In [1]: import numpy as np

In [2]: import numpy.linalg as la

In [3]: np.set_printoptions(precision=1, suppress=True, linewidth=160, legacy="1.25")

In [4]: F = np.array([[4.0, 0.0, 0.0, 0.0, 3.0],
   ...:     [0.0, 4.0, 0.0, 0.0, 0.0],
   ...:     [0.0, 0.0, 4.0, 3.0, 0.0],
   ...:     [0.0, 0.0, 3.0, 4.0, 0.0],
   ...:     [3.0, 0.0, 0.0, 0.0, 4.0]])

In [5]: print(F)
[[4. 0. 0. 0. 3.]
 [0. 4. 0. 0. 0.]
 [0. 0. 4. 3. 0.]
 [0. 0. 3. 4. 0.]
 [3. 0. 0. 0. 4.]]

In [6]: w, V = la.eigh(F)

In [7]: print(la.eigvalsh(F @ F))
[ 1.  1. 16. 49. 49.]

In [8]: print(np.round(V.T @ V, 1) + 0)
[[1. 0. 0. 0. 0.]
 [0. 1. 0. 0. 0.]
 [0. 0. 1. 0. 0.]
 [0. 0. 0. 1. 0.]
 [0. 0. 0. 0. 1.]]

In [9]: print(V @ np.diag(w) @ V.T)
[[4. 0. 0. 0. 3.]
 [0. 4. 0. 0. 0.]
 [0. 0. 4. 3. 0.]
 [0. 0. 3. 4. 0.]
 [3. 0. 0. 0. 4.]]

In [10]: print(w.sum(), np.trace(F))
20.0 20.0

In [11]: print((w > 1e-8).sum(), (w < -1e-8).sum())
5 0

In [12]: print(la.svd(F, compute_uv=False))
[7. 7. 4. 1. 1.]

In [13]: w, V = la.eigh(F)

In [14]: x0 = np.array([0, 0, 0, 2, 1])

In [15]: print(x0 @ F @ x0)
20.0

In [16]: print(V * np.sqrt(w) @ V.T)
[[1.8 0.  0.  0.  0.8]
 [0.  2.  0.  0.  0. ]
 [0.  0.  1.8 0.8 0. ]
 [0.  0.  0.8 1.8 0. ]
 [0.8 0.  0.  0.  1.8]]

In [17]: print(V * np.abs(w) @ V.T)
[[4. 0. 0. 0. 3.]
 [0. 4. 0. 0. 0.]
 [0. 0. 4. 3. 0.]
 [0. 0. 3. 4. 0.]
 [3. 0. 0. 0. 4.]]

In [18]: print(x0 @ F @ x0 / (x0 @ x0), w[0], w[-1])
4.0 1.0 7.0

In [19]: print(la.eigvalsh(F[1:, 1:]))
[1. 4. 4. 7.]

In [20]: x0 = np.array([-1, 3, -3, -2, -2])

In [21]: a = np.maximum(F @ x0, 0)

In [22]: print(np.flatnonzero(a > 1e-9))
[1]

In [23]: print(a)
[ 0. 12.  0.  0.  0.]

In [24]: print(F * (a > 1e-9)[:, None])
[[0. 0. 0. 0. 0.]
 [0. 4. 0. 0. 0.]
 [0. 0. 0. 0. 0.]
 [0. 0. 0. 0. 0.]
 [0. 0. 0. 0. 0.]]

In [25]: print(F.T @ a)
[ 0. 48.  0.  0.  0.]

In [26]: print(np.maximum(F @ x0, 0) - np.maximum(-F @ x0, 0))
[-10.  12. -18. -17. -11.]

In [27]: print(np.tanh(F @ x0))
[-1.  1. -1. -1. -1.]

In [28]: mat = np.loadtxt("m.csv", delimiter=",")

In [29]: print(mat)
[[ -2.4  -4.5  -7.4  29.5  -0.7]
 [  4.5  11.2  -8.5  21.4   5.3]
 [ -2.   -3.9  -8.   28.6   0.1]
 [ -0.4  -3.6 -10.7  28.4   0.2]
 [  3.1  10.6  -9.3  20.9   5.3]
 [  3.4  10.9  -9.6  20.9   5.3]
 [ -1.1  -2.   -7.9  28.5   2.2]
 [  0.   -5.9  -8.5  28.    0.2]
 [ -0.4  -3.7  -9.4  27.1   0.2]
 [  1.8  11.5  -9.7  21.2   5.6]
 [  0.1   4.5   2.1 -13.7  -3.2]
 [ -0.6  -3.   -8.4  30.2  -0.1]
 [  2.6  10.7  -8.4  20.1   4.9]
 [  3.5  10.9 -10.1  21.4   6.1]
 [ -1.1   2.4   0.1 -15.1  -4.9]
 [  3.5  12.4  -9.1  21.    5.3]
 [  3.2  10.1  -9.6  20.3   4.4]
 [ -1.3  -3.5  -8.6  28.2   2. ]]

In [30]: Ac = (mat - mat.mean(axis=0)) / mat.std(axis=0)

In [31]: print(np.argwhere(np.abs(Ac) > 2))
[[10  2]
 [10  3]
 [14  2]
 [14  3]
 [14  4]]

In [32]: coef = la.lstsq(np.delete(Ac, 0, axis=1), Ac[:, 0])[0]

In [33]: print(coef)
[ 0.6 -0.4 -0.3  0.2]

In [34]: print(round(float(1 - np.var(Ac[:, 0] - np.delete(Ac, 0, axis=1) @ coef)), 1))
0.9

In [35]: C = mat[[9, 4]].astype(float)

In [36]: for _ in range(6):
    ...:     idx = la.norm(mat[:, None] - C, axis=-1).argmin(axis=1)
    ...:     C = np.array([mat[idx == j].mean(axis=0) for j in range(2)])
    ...: 

In [37]: print(idx)
[1 0 1 1 0 0 1 1 1 0 1 1 0 0 1 0 0 1]

In [38]: print(np.bincount(idx))
[ 8 10]

In [39]: print(C[1] - C[0])
[ -4.1 -13.4   2.6  -0.9  -5.7]

In [40]: print(C)
[[ 3.2 11.  -9.3 20.9  5.3]
 [-0.9 -2.3 -6.7 20.  -0.4]]

In [41]: dist = la.norm(mat[:, None] - mat[None], axis=-1)

In [42]: print(dist[3])
[ 4.2 18.   3.2  0.  17.3 17.6  3.9  3.2  1.8 17.7 44.9  3.  17.6 17.6 45.5 18.8 16.9  2.9]

In [43]: print(np.flatnonzero(dist[3] < dist.mean() / 2))
[ 0  2  3  6  7  8 11 17]

In [44]: print(np.unravel_index(dist.round(6).argmax(), dist.shape))
(11, 14)

In [45]: print(dist.mean(axis=1).argmax())
14

In [46]: Ac = mat - mat.mean(axis=1)
ValueError: operands could not be broadcast together with shapes (18,5) (18,) 


In [47]: Ac = mat - mat.mean(axis=0)

In [48]: left, sigma, vt = la.svd(Ac, full_matrices=False)

In [49]: print(np.searchsorted(np.cumsum(sigma ** 2) / (sigma ** 2).sum(), 0.9) + 1)
2

In [50]: print(np.round(vt[0] * np.sign(vt[0, np.abs(vt[0]).argmax()]), 1) + 0)
[ 0.  -0.2 -0.2  1.   0.1]

In [51]: print(la.matrix_rank(Ac))
5

In [52]: print(np.round(sigma ** 2 / (sigma ** 2).sum(), 1) + 0)
[0.7 0.2 0.  0.  0. ]

In [53]: print(np.abs(vt[0]).argmax())
3

In [54]: print(round((sigma ** 2).sum() ** 2 / (sigma ** 4).sum(), 1))
1.6

In [55]: print((np.sign(left[:, 0]) == np.sign(left[0, 0])).astype(int))
[1 1 1 1 0 0 1 1 1 1 0 1 0 1 0 0 0 1]

In [56]: print(np.round(Ac.mean(axis=0), 1) + 0)
[0. 0. 0. 0. 0.]

In [57]: rng = np.random.default_rng(12534)

In [58]: idx = rng.permutation(5)

In [59]: print(idx)
[2 4 0 3 1]

In [60]: A2 = F[idx][:, idx]

In [61]: print(round(float(la.det(A2)), 1), round(float(la.det(F[idx])), 1))
196.0 196.0

In [62]: print(np.sort(np.abs(la.eigvals(A2))))
[1. 1. 4. 7. 7.]

In [63]: print(np.allclose(A2, F))
False

In [64]: M = np.load("block10.npy")

In [65]: print(M)
[[ 0.  0. -2.  3.  2.  1.]
 [ 0.  0. -3.  3. -1. -1.]
 [-2. -3.  0.  0.  0.  0.]
 [ 3.  3.  0.  0.  0.  0.]
 [ 2. -1.  0.  0.  0.  0.]
 [ 1. -1.  0.  0.  0.  0.]]

In [66]: # rows and columns are dependent

In [67]: print(np.round(M @ la.pinv(M) @ M, 1) + 0)
[[ 0.  0. -2.  3.  2.  1.]
 [ 0.  0. -3.  3. -1. -1.]
 [-2. -3.  0.  0.  0.  0.]
 [ 3.  3.  0.  0.  0.  0.]
 [ 2. -1.  0.  0.  0.  0.]
 [ 1. -1.  0.  0.  0.  0.]]

In [68]: la.inv(M)
LinAlgError: Singular matrix


In [69]: w, V = la.eigvalsh(M)
ValueError: too many values to unpack (expected 2)


In [70]: w, V = la.eigh(M)

In [71]: print(np.unique(w.round(6) + 0, return_counts=True)[1])
[1 1 2 1 1]

In [72]: print(np.round(w.sum(), 1), np.trace(M))
-0.0 0.0

In [73]: print(np.round(V.T @ M @ V, 1) + 0)
[[-5.6  0.   0.   0.   0.   0. ]
 [ 0.  -2.6  0.   0.   0.   0. ]
 [ 0.   0.   0.   0.   0.   0. ]
 [ 0.   0.   0.   0.   0.   0. ]
 [ 0.   0.   0.   0.   2.6  0. ]
 [ 0.   0.   0.   0.   0.   5.6]]

In [74]: print((w > 1e-8).sum(), (w < -1e-8).sum())
2 2

In [75]: print(np.round(V.T @ V, 1) + 0)
[[1. 0. 0. 0. 0. 0.]
 [0. 1. 0. 0. 0. 0.]
 [0. 0. 1. 0. 0. 0.]
 [0. 0. 0. 1. 0. 0.]
 [0. 0. 0. 0. 1. 0.]
 [0. 0. 0. 0. 0. 1.]]

In [76]: data = np.load("x.npy")

In [77]: print(data)
[[2 1 2 1 2 1]
 [3 2 3 2 3 2]
 [2 2 2 2 2 2]
 [2 1 2 1 2 1]
 [3 2 3 2 3 2]
 [2 2 2 2 2 2]]

In [78]: # row 3 repeats row 0

In [79]: rank = la.matrix_rank(data)

In [80]: print(rank)
2

In [81]: null = la.svd(data)[2][rank:].T

In [82]: print(np.round(null @ null.T, 1) + 0)
[[ 0.7  0.  -0.3  0.  -0.3  0. ]
 [ 0.   0.7  0.  -0.3  0.  -0.3]
 [-0.3  0.   0.7  0.  -0.3  0. ]
 [ 0.  -0.3  0.   0.7  0.  -0.3]
 [-0.3  0.  -0.3  0.   0.7  0. ]
 [ 0.  -0.3  0.  -0.3  0.   0.7]]

In [83]: print(la.matrix_rank(data.T @ data), la.matrix_rank(data @ data.T))
2 2

In [84]: print(np.allclose(data @ null, 0))
True

In [85]: print(null.shape)
(6, 4)

In [86]: print(np.round(data @ null, 1) + 0)
[[0. 0. 0. 0.]
 [0. 0. 0. 0.]
 [0. 0. 0. 0.]
 [0. 0. 0. 0.]
 [0. 0. 0. 0.]
 [0. 0. 0. 0.]]
